$ ipython --no-banner

In [1]: import numpy as np

In [2]: from numpy import linalg as LA

In [3]: np.set_printoptions(precision=2, suppress=True, linewidth=100)

In [4]: rnd = lambda a: np.round(a, 2) + 0

In [5]: J = np.load("m.npy")

In [6]: rnd(J)
Out[6]: 
array([[ 0.75,  0.42, -0.36, -0.36],
       [ 0.42,  0.3 ,  0.61,  0.61],
       [-0.36,  0.61,  0.48, -0.52],
       [-0.36,  0.61, -0.52,  0.48]])

In [7]: # columns are unit length and at right angles

In [8]: rnd(LA.norm(J, axis=0))
Out[8]: array([1., 1., 1., 1.])

In [9]: rnd(J @ J.T)
Out[9]: 
array([[1., 0., 0., 0.],
       [0., 1., 0., 0.],
       [0., 0., 1., 0.],
       [0., 0., 0., 1.]])

In [10]: rnd(LA.svd(J, compute_uv=False))
Out[10]: array([1., 1., 1., 1.])

In [11]: w, evecs = LA.eig(J)

In [12]: rnd(np.sort(LA.eigvals(LA.inv(J))))
Out[12]: array([-1.,  1.,  1.,  1.])

In [13]: rnd(np.prod(w))
Out[13]: np.float64(-1.0)

In [14]: rnd(np.sort(LA.eigvals(J @ J)))
Out[14]: array([1., 1., 1., 1.])

In [15]: rnd(np.sort(LA.eigvals(J.T)))
Out[15]: array([-1.,  1.,  1.,  1.])

In [16]: W = np.array([[5, -1], [-3, 4], [4, 4], [4, -1]])

In [17]: b = np.array([-2, 0])

In [18]: act = np.maximum(J @ W + b, 0)

In [19]: (act > 0).astype(int)
Out[19]: 
array([[0, 0],
       [1, 1],
       [0, 1],
       [0, 1]])

In [20]: cent = np.array([[0, 1, -2], [1, -1, 2]])

In [21]: W @ cent
Out[21]: 
array([[ -1,   6, -12],
       [  4,  -7,  14],
       [  4,   0,   0],
       [ -1,   5, -10]])

In [22]: A = np.load("dump.npy")

In [23]: A
Out[23]: 
array([[-1, -1, -1],
       [-1, -2, -2],
       [-1, -2, -3]])

In [24]: # symmetric, so the eigenvalues are real

In [25]: rng = np.random.default_rng(3882)

In [26]: idx = rng.permutation(3)

In [27]: idx
Out[27]: array([2, 1, 0])

In [28]: M2 = A[idx][:, idx]

In [29]: np.diag(M2)
Out[29]: array([-3, -2, -1])

In [30]: np.allclose(M2, A)
Out[30]: False

In [31]: M2
Out[31]: 
array([[-3, -2, -1],
       [-2, -2, -1],
       [-1, -1, -1]])
